$ ipython --no-banner

In [1]: import numpy as np

In [2]: import numpy.linalg as la

In [3]: np.set_printoptions(suppress=True, linewidth=160)

In [4]: def tidy(a):
   ...:     return np.round(a, 1) + 0
   ...: 

In [5]: X = np.array([[-2, 0, -3, -4], [-4, 0, -6, -8], [0, 0, 0, 0]])

In [6]: U, sig, Vt = la.svd(X, full_matrices=False)

In [7]: tidy(U.T @ U)
Out[7]: 
array([[1., 0., 0.],
       [0., 1., 0.],
       [0., 0., 1.]])

In [8]: np.allclose(U * sig @ Vt, X)
Out[8]: True

In [9]: U.shape, sig.shape, Vt.shape
Out[9]: ((3, 3), (3,), (3, 4))

In [10]: np.cumsum(sig ** 2) / np.sum(sig ** 2)
Out[10]: array([1., 1., 1.])

In [11]: tidy(U.T @ X @ Vt.T)
Out[11]: 
array([[12.,  0.,  0.],
       [ 0.,  0.,  0.],
       [ 0.,  0.,  0.]])

In [12]: tidy(sig)
Out[12]: array([12.,  0.,  0.])

In [13]: U, sig, Vt = la.svd(X)

In [14]: np.argmax(sig[:-1] / (sig[1:] + 1e-6)) + 1
Out[14]: np.int64(1)

In [15]: A2 = U[:, :1] @ np.diag(sig[:1]) @ Vt[:1]

In [16]: la.matrix_rank(X, rtol=0.05)
Out[16]: np.int64(1)

In [17]: tidy(np.abs(X - A2).max())
Out[17]: np.float64(0.0)

In [18]: la.matrix_rank(A2)
Out[18]: np.int64(1)

In [19]: mat = np.loadtxt("w.csv", delimiter=",")

In [20]: mat
Out[20]: 
array([[-0.5,  0. , -1.1, -0.3, -0.3],
       [ 1.6, -1.1, -1.7, -0.2,  1.4],
       [-0.7,  1.6,  0.9,  2.5, -0.9],
       [ 0.3, -1.2,  0. ,  1.2,  0. ],
       [ 0.3, -0.4,  1.3,  1.8, -0.2],
       [-0.4, -0.8,  0.3, -0.5,  0.9],
       [-1.6, -1.3,  0.2,  0. ,  0.4],
       [ 0.6, -0.5, -1.3,  0.8, -0.5],
       [-1.4,  0.5,  2.2, -0.8, -0.5],
       [ 0. , -0.3, -0.6,  0.8,  0.5],
       [ 0.5, -1.6, -0.3, -1.1,  0.4],
       [-1.4, -0.1,  0.8,  1.4, -0.7],
       [ 2.3, -0.4,  0. ,  0.4, -0.4],
       [-0.7,  0.8,  0.1, -0.8,  0.3],
       [-1.7,  0.2,  1.6,  0.5, -1.6],
       [ 0.8,  0.7, -0.7,  2. ,  1.2],
       [-0.1,  0.1, -0.4,  0.4,  0.7],
       [-1.9,  0. ,  0. , -0.5, -0.1],
       [-1.6,  0.2, -2.3,  0.3,  0.8],
       [-0.3,  0.1,  0.2, -0.3, -0.5],
       [-0.7, -0.8, -0.5, -0.9, -1.2],
       [-0.3, -0.2,  0.8,  0.7,  0.1],
       [ 0.5, -0.3, -0.4, -1.2,  0.9],
       [ 0. , -0.6,  1.2,  0.7, -0.3],
       [-1.4, -1.6,  1.7, -0.1, -2. ],
       [-1.8,  0.9, -0.1, -1.4, -0.1],
       [ 0.6,  0. , -2.2,  0.4,  0.7],
       [ 1.6,  1.4, -1.1,  0.3,  1.5],
       [ 0.5, -7. ,  5. , -7. , 13.5],
       [ 0. ,  0. , -0.2, -1. ,  0.7],
       [ 0.2,  0.1, -0.6,  1. ,  0.7],
       [ 0.5, -0.2, -0.5, -0.3, -1.4],
       [ 0.3, -1. , -1.5, -0.9,  0.8],
       [-0.2,  0.8,  0.5,  1.2, -0.1]])

In [21]: A2 = np.c_[mat[:, :2] @ np.array([[0, 5], [4, 2]]), np.array([-3, -2, 5, 2, -2, -1, -1, -3, 5, -2, -2, -1, -4, 4, 3, 2, 1, -3, 0, -5, 2, 4, 2, -4, 3, -3, -1, -3, 2, -3, 1, -2, 4, -1])]

In [22]: tidy(A2)
Out[22]: 
array([[  0. ,  -2.5,  -3. ],
       [ -4.4,   5.8,  -2. ],
       [  6.4,  -0.3,   5. ],
       [ -4.8,  -0.9,   2. ],
       [ -1.6,   0.7,  -2. ],
       [ -3.2,  -3.6,  -1. ],
       [ -5.2, -10.6,  -1. ],
       [ -2. ,   2. ,  -3. ],
       [  2. ,  -6. ,   5. ],
       [ -1.2,  -0.6,  -2. ],
       [ -6.4,  -0.7,  -2. ],
       [ -0.4,  -7.2,  -1. ],
       [ -1.6,  10.7,  -4. ],
       [  3.2,  -1.9,   4. ],
       [  0.8,  -8.1,   3. ],
       [  2.8,   5.4,   2. ],
       [  0.4,  -0.3,   1. ],
       [  0. ,  -9.5,  -3. ],
       [  0.8,  -7.6,   0. ],
       [  0.4,  -1.3,  -5. ],
       [ -3.2,  -5.1,   2. ],
       [ -0.8,  -1.9,   4. ],
       [ -1.2,   1.9,   2. ],
       [ -2.4,  -1.2,  -4. ],
       [ -6.4, -10.2,   3. ],
       [  3.6,  -7.2,  -3. ],
       [  0. ,   3. ,  -1. ],
       [  5.6,  10.8,  -3. ],
       [-28. , -11.5,   2. ],
       [  0. ,   0. ,  -3. ],
       [  0.4,   1.2,   1. ],
       [ -0.8,   2.1,  -2. ],
       [ -4. ,  -0.5,   4. ],
       [  3.2,   0.6,  -1. ]])

In [23]: la.matrix_rank(np.c_[mat, A2])
Out[23]: np.int64(6)

In [24]: x = np.array([-2, -5, 1, -4, 0])

In [25]: target = mat @ x

In [26]: tidy(la.solve(mat.T @ mat, mat.T @ target))
Out[26]: array([-2., -5.,  1., -4.,  0.])

In [27]: tidy(la.lstsq(mat, target)[0])
Out[27]: array([-2., -5.,  1., -4.,  0.])

In [28]: tidy(la.pinv(mat) @ mat)
Out[28]: 
array([[1., 0., 0., 0., 0.],
       [0., 1., 0., 0., 0.],
       [0., 0., 1., 0., 0.],
       [0., 0., 0., 1., 0.],
       [0., 0., 0., 0., 1.]])

In [29]: rng = np.random.default_rng(14111)

In [30]: target = target + 0.3 * rng.normal(size=34)

In [31]: tidy(target)
Out[31]: 
array([  1.7,   1.3, -15.8,   0.5,  -4.5,   7.5,   9.7,  -3.1,   5.8,  -1.7,  11. ,  -1.3,  -4.3,   1.2,   1.4, -14.1,  -2.1,   6.6,  -1. ,   1.3,   8.7,
        -0.2,   4.5,   1.5,  13.1,   4.2,  -4.8, -12. ,  66.3,   3.6,  -5.8,   1. ,   6.4,  -8.5])

In [32]: coef, *_ = la.lstsq(mat, target)

In [33]: [round(float(la.norm(la.solve(mat.T @ mat + lam * np.eye(5), mat.T @ target))), 2) for lam in (0, 1, 10, 100)]
Out[33]: [6.8, 6.64, 5.63, 3.28]

In [34]: tidy(mat.T @ (target - mat @ coef))
Out[34]: array([0., 0., 0., 0., 0.])

In [35]: Xc = mat - mat.mean(axis=0)

In [36]: U, sig, Vt = la.svd(Xc, full_matrices=False)

In [37]: (np.sign(U[:, 0]) == np.sign(U[0, 0])).astype(int)
Out[37]: array([1, 0, 1, 1, 1, 0, 0, 1, 1, 1, 0, 1, 1, 1, 1, 1, 1, 1, 1, 1, 1, 1, 0, 1, 1, 1, 1, 1, 0, 0, 1, 1, 0, 1])

In [38]: la.matrix_rank(Xc)
Out[38]: np.int64(5)

In [39]: tidy(Xc.mean(axis=0))
Out[39]: array([0., 0., 0., 0., 0.])

In [40]: tidy(Vt[0] * np.sign(Vt[0, np.abs(Vt[0]).argmax()]))
Out[40]: array([ 0.1, -0.4,  0.3, -0.4,  0.8])

In [41]: tidy(sig ** 2 / (sig ** 2).sum())
Out[41]: array([0.7, 0.1, 0.1, 0. , 0. ])

In [42]: data = np.loadtxt("out13.csv", delimiter=",")

In [43]: tidy(data)
Out[43]: 
array([[0.3, 0. , 0.3, 0.1, 0.1, 0.1, 0.2, 0.2],
       [0. , 0. , 0. , 0. , 0. , 0. , 0. , 0. ],
       [0.3, 0. , 0.2, 0.1, 0.1, 0.1, 0.2, 0.2],
       [0.1, 0. , 0.1, 0.1, 0. , 0.1, 0.1, 0.1],
       [0.1, 0. , 0.1, 0. , 0. , 0. , 0.1, 0.1],
       [0.1, 0. , 0.1, 0.1, 0. , 0.1, 0.1, 0.1],
       [0.2, 0. , 0.2, 0.1, 0.1, 0.1, 0.2, 0.2],
       [0.2, 0. , 0.2, 0.1, 0.1, 0.1, 0.2, 0.1]])

In [44]: A2 = np.array([[-2, 4], [-3, 2], [4, 6], [3, 0], [0, -3], [-2, 4], [-6, -2], [6, 4]])

In [45]: la.matrix_rank(data @ A2)
Out[45]: np.int64(1)

In [46]: np.vstack([data, A2.T]).shape
Out[46]: (10, 8)

In [47]: tidy(np.einsum("ij->j", data))
Out[47]: array([1.4, 0.1, 1.2, 0.6, 0.4, 0.6, 1.1, 0.9])

In [48]: vals, evecs = la.eigh(data)

In [49]: x = np.array([2, 3, 0, 1, 3, 0, 3, 3])

In [50]: tidy(la.eigvalsh(data[1:, 1:]))
Out[50]: array([0. , 0. , 0. , 0. , 0. , 0. , 0.7])

In [51]: r0, g = data[6], data[2]

In [52]: tidy(r0 @ g)
Out[52]: np.float64(0.2)

In [53]: p = (r0 @ g) / (r0 @ r0) * r0

In [54]: tidy(g - p)
Out[54]: array([0., 0., 0., 0., 0., 0., 0., 0.])

In [55]: tidy((g - p) @ r0)
Out[55]: np.float64(0.0)

In [56]: arr = np.array([[7.0, -1.0, 0.0, 0.0, 0.0, 0.0, 0.0],
    ...:     [-1.0, 1.0, -1.0, 0.0, 0.0, 0.0, 0.0],
    ...:     [0.0, -1.0, 0.0, -1.0, 0.0, 0.0, 0.0],
    ...:     [0.0, 0.0, -1.0, 5.0, -1.0, 0.0, 0.0],
    ...:     [0.0, 0.0, 0.0, -1.0, 0.0, -1.0, 0.0],
    ...:     [0.0, 0.0, 0.0, 0.0, -1.0, 0.0, -1.0],
    ...:     [0.0, 0.0, 0.0, 0.0, 0.0, -1.0, 7.0]])

In [57]: np.all(la.eigvalsh(arr) > 0)
Out[57]: np.False_

In [58]: vals, evecs = la.eigh(arr)

In [59]: tidy(evecs.T @ evecs)
Out[59]: 
array([[1., 0., 0., 0., 0., 0., 0.],
       [0., 1., 0., 0., 0., 0., 0.],
       [0., 0., 1., 0., 0., 0., 0.],
       [0., 0., 0., 1., 0., 0., 0.],
       [0., 0., 0., 0., 1., 0., 0.],
       [0., 0., 0., 0., 0., 1., 0.],
       [0., 0., 0., 0., 0., 0., 1.]])

In [60]: tidy(vals)
Out[60]: array([-1.2, -0.8,  0.8,  1.4,  5.4,  7.1,  7.2])

In [61]: (vals > 1e-8).sum(), (vals < -1e-8).sum()
Out[61]: (np.int64(5), np.int64(2))

In [62]: tidy(la.svd(arr, compute_uv=False))
Out[62]: array([7.2, 7.1, 5.4, 1.4, 1.2, 0.8, 0.8])

In [63]: A2 = np.array([[1, 1], [1, -1]])

In [64]: K = np.kron(A2, np.kron(A2, A2))[rng.permutation(8)][:3]

In [65]: K
Out[65]: 
array([[ 1, -1, -1,  1, -1,  1,  1, -1],
       [ 1, -1,  1, -1, -1,  1, -1,  1],
       [ 1,  1,  1,  1, -1, -1, -1, -1]])

In [66]: r0, g = K[2], K[1]

In [67]: r0 @ g
Out[67]: np.int64(0)

In [68]: r0 @ r0
Out[68]: np.int64(8)

In [69]: p = (r0 @ g) / (r0 @ r0) * r0

In [70]: p
Out[70]: array([ 0.,  0.,  0.,  0., -0., -0., -0., -0.])

In [71]: tidy(la.norm(r0 + g) ** 2 + la.norm(r0 - g) ** 2)
Out[71]: np.float64(32.0)

In [72]: np.outer(r0, g)
Out[72]: 
array([[ 1, -1,  1, -1, -1,  1, -1,  1],
       [ 1, -1,  1, -1, -1,  1, -1,  1],
       [ 1, -1,  1, -1, -1,  1, -1,  1],
       [ 1, -1,  1, -1, -1,  1, -1,  1],
       [-1,  1, -1,  1,  1, -1,  1, -1],
       [-1,  1, -1,  1,  1, -1,  1, -1],
       [-1,  1, -1,  1,  1, -1,  1, -1],
       [-1,  1, -1,  1,  1, -1,  1, -1]])
